$ ipython --no-banner

In [1]: import numpy as np

In [2]: from numpy import linalg as LA

In [3]: np.set_printoptions(precision=2, suppress=True, linewidth=100)

In [4]: def tidy(a):
   ...:     return np.round(a, 2) + 0
   ...: 

In [5]: A = np.loadtxt("data.csv", delimiter=",")

In [6]: print(A)
[[ 1.  2.  2.  2.  1.  1.  0.]
 [ 3.  4.  3.  4.  2.  3.  2.]
 [ 5.  4.  3.  4.  3.  3.  2.]
 [ 7.  6.  4.  6.  4.  5.  4.]
 [ 9.  6.  5.  6.  6.  5.  4.]
 [10.  8.  7.  7.  7.  5.  5.]
 [12. 10.  7.  8.  9.  6.  6.]
 [14. 11.  9.  9. 10.  8.  6.]
 [16. 11.  9.  9. 12. 10.  8.]
 [18. 11. 11. 11. 13. 10. 10.]
 [20. 12. 13. 13. 15. 12. 10.]
 [21. 12. 13. 13. 17. 12. 11.]
 [23. 12. 15. 15. 17. 14. 12.]
 [25. 12. 17. 16. 19. 16. 14.]
 [27. 13. 18. 16. 19. 18. 14.]
 [29. 13. 20. 16. 20. 20. 15.]
 [30. 13. 21. 18. 21. 20. 15.]
 [31. 14. 21. 18. 21. 20. 16.]
 [32. 14. 22. 18. 22. 21. 18.]
 [33. 14. 24. 18. 22. 23. 18.]
 [34. 14. 26. 19. 23. 25. 20.]
 [35. 15. 27. 20. 24. 27. 20.]
 [37. 15. 27. 22. 26. 28. 20.]
 [39. 15. 28. 23. 26. 28. 20.]
 [41. 17. 30. 23. 27. 29. 22.]
 [41. 19. 30. 23. 28. 29. 22.]
 [41. 21. 32. 23. 28. 30. 24.]
 [41. 23. 33. 25. 30. 32. 24.]
 [42. 23. 33. 25. 32. 33. 25.]
 [42. 25. 33. 27. 33. 35. 25.]
 [44. 26. 33. 27. 34. 36. 25.]
 [45. 26. 35. 27. 36. 36. 27.]
 [45. 27. 37. 28. 36. 36. 29.]
 [46. 29. 37. 30. 36. 36. 29.]
 [48. 30. 39. 31. 37. 37. 31.]]

In [7]: z = A[:, 0] > np.median(A[:, 0])

In [8]: f = A[z].mean(axis=0) - A[~z].mean(axis=0)

In [9]: print(tidy(f))
[23.63 11.1  19.94 13.45 17.41 20.2  14.92]

In [10]: print(tidy((((A - A.mean(axis=0)) @ f > 0) == z).mean()))
0.94

In [11]: print(z.astype(int))
[0 0 0 0 0 0 0 0 0 0 0 0 0 0 0 0 0 0 1 1 1 1 1 1 1 1 1 1 1 1 1 1 1 1 1]

In [12]: B = np.c_[A[:, :5] @ np.array([[-1, 3, 0, 1, 0],
    ...:     [-3, -3, -2, 2, 0],
    ...:     [-3, 0, 2, -1, -1],
    ...:     [1, -2, -2, -1, 2],
    ...:     [2, -1, 1, 1, -1]]), np.array([5, 3, 0, -1, -3, 0, 0, 1, -2, -3, 3, -4, 2, 1, 3, 3, 2, 0, -5, 5, 5, 3, 3, 4, -2, -1, -5, 5, -2, -3, 3, -1, -2, 4, 2])]

In [13]: print(B)
[[  -9.   -8.   -3.    2.    1.    5.]
 [ -16.  -13.   -8.    6.    3.    3.]
 [ -16.   -8.   -7.    9.    2.    0.]
 [ -23.  -13.  -12.   13.    4.   -1.]
 [ -24.   -9.   -8.   16.    1.   -3.]
 [ -34.  -15.   -9.   19.    0.    0.]
 [ -37.  -19.  -13.   26.    0.    0.]
 [ -45.  -19.  -12.   28.   -1.    1.]
 [ -43.  -15.  -10.   32.   -3.   -2.]
 [ -47.  -14.   -9.   31.   -2.   -3.]
 [ -52.  -17.   -9.   33.   -2.    3.]
 [ -49.  -16.   -7.   36.   -4.   -4.]
 [ -55.  -14.   -7.   34.   -2.    2.]
 [ -58.  -12.   -3.   35.   -4.    1.]
 [ -66.   -9.   -3.   38.   -5.    3.]
 [ -72.   -4.    2.   39.   -8.    3.]
 [ -72.   -6.    1.   38.   -6.    2.]
 [ -76.   -6.   -1.   41.   -6.    0.]
 [ -78.   -4.    2.   42.   -8.   -5.]
 [ -85.   -1.    6.   41.  -10.    5.]
 [ -89.   -1.    9.   40.  -11.    5.]
 [ -93.   -4.    8.   42.  -11.    3.]
 [ -89.   -4.    6.   44.   -9.    3.]
 [ -93.    0.    6.   44.   -8.    4.]
 [-105.   -1.    7.   49.  -11.   -2.]
 [-109.   -8.    4.   54.  -12.   -1.]
 [-121.  -14.    4.   56.  -14.   -5.]
 [-124.  -26.    0.   59.  -13.    5.]
 [-121.  -25.    2.   62.  -15.   -2.]
 [-123.  -36.   -5.   65.  -12.   -3.]
 [-126.  -34.   -6.   70.  -13.    3.]
 [-129.  -33.    0.   71.  -17.   -1.]
 [-137.  -38.    0.   70.  -17.   -2.]
 [-142.  -45.   -8.   73.  -13.    4.]
 [-150.  -45.   -7.   75.  -14.    2.]]

In [14]: print(tidy(LA.norm(B - A @ LA.lstsq(A, B)[0], axis=0)))
[ 0.    0.    0.    0.    0.   14.55]

In [15]: print(LA.matrix_rank(B))
6

In [16]: print(LA.matrix_rank(np.c_[A, B]))
8

In [17]: B = A / np.sqrt((A ** 2).mean(axis=1, keepdims=True))

In [18]: print(LA.matrix_rank(A - A.mean(axis=1, keepdims=True)))
6

In [19]: print(LA.matrix_rank(B) == LA.matrix_rank(A))
True

In [20]: print(tidy(B[24]))
[1.47 0.61 1.07 0.82 0.97 1.04 0.79]

In [21]: print(tidy(LA.norm(B, axis=1)))
[2.65 2.65 2.65 2.65 2.65 2.65 2.65 2.65 2.65 2.65 2.65 2.65 2.65 2.65 2.65 2.65 2.65 2.65 2.65
 2.65 2.65 2.65 2.65 2.65 2.65 2.65 2.65 2.65 2.65 2.65 2.65 2.65 2.65 2.65 2.65]

In [22]: arr = np.loadtxt("dump.csv", delimiter=",")

In [23]: print(tidy(arr))
[[ 1.    0.    0.    0.    0.    0.    0.  ]
 [ 0.    1.    0.    0.    0.    0.    0.  ]
 [ 0.    0.    1.    0.    0.    0.    0.  ]
 [ 0.    0.    0.    0.5   0.   -0.87  0.  ]
 [ 0.    0.    0.    0.    1.    0.    0.  ]
 [ 0.    0.    0.    0.87  0.    0.5   0.  ]
 [ 0.    0.    0.    0.    0.    0.    1.  ]]

In [24]: x = np.array([5, 1, 5, 1, 5, 1, 3])

In [25]: y = arr @ x

In [26]: print(tidy(y))
[ 5.    1.    5.   -0.37  5.    1.37  3.  ]

In [27]: print(tidy(LA.solve(arr.T, arr[2])))
[0. 0. 1. 0. 0. 0. 0.]

In [28]: rng = np.random.default_rng(806936)

In [29]: z = rng.permutation(7)

In [30]: print(z)
[4 3 2 1 6 5 0]

In [31]: B = arr[z][:, z]

In [32]: print(tidy(np.sort(np.abs(LA.eigvals(B)))))
[1. 1. 1. 1. 1. 1. 1.]

In [33]: print(tidy(B))
[[ 1.    0.    0.    0.    0.    0.    0.  ]
 [ 0.    0.5   0.    0.    0.   -0.87  0.  ]
 [ 0.    0.    1.    0.    0.    0.    0.  ]
 [ 0.    0.    0.    1.    0.    0.    0.  ]
 [ 0.    0.    0.    0.    1.    0.    0.  ]
 [ 0.    0.87  0.    0.    0.    0.5   0.  ]
 [ 0.    0.    0.    0.    0.    0.    1.  ]]

In [34]: print(tidy(LA.det(B)), tidy(LA.det(arr[z])))
1.0 -1.0
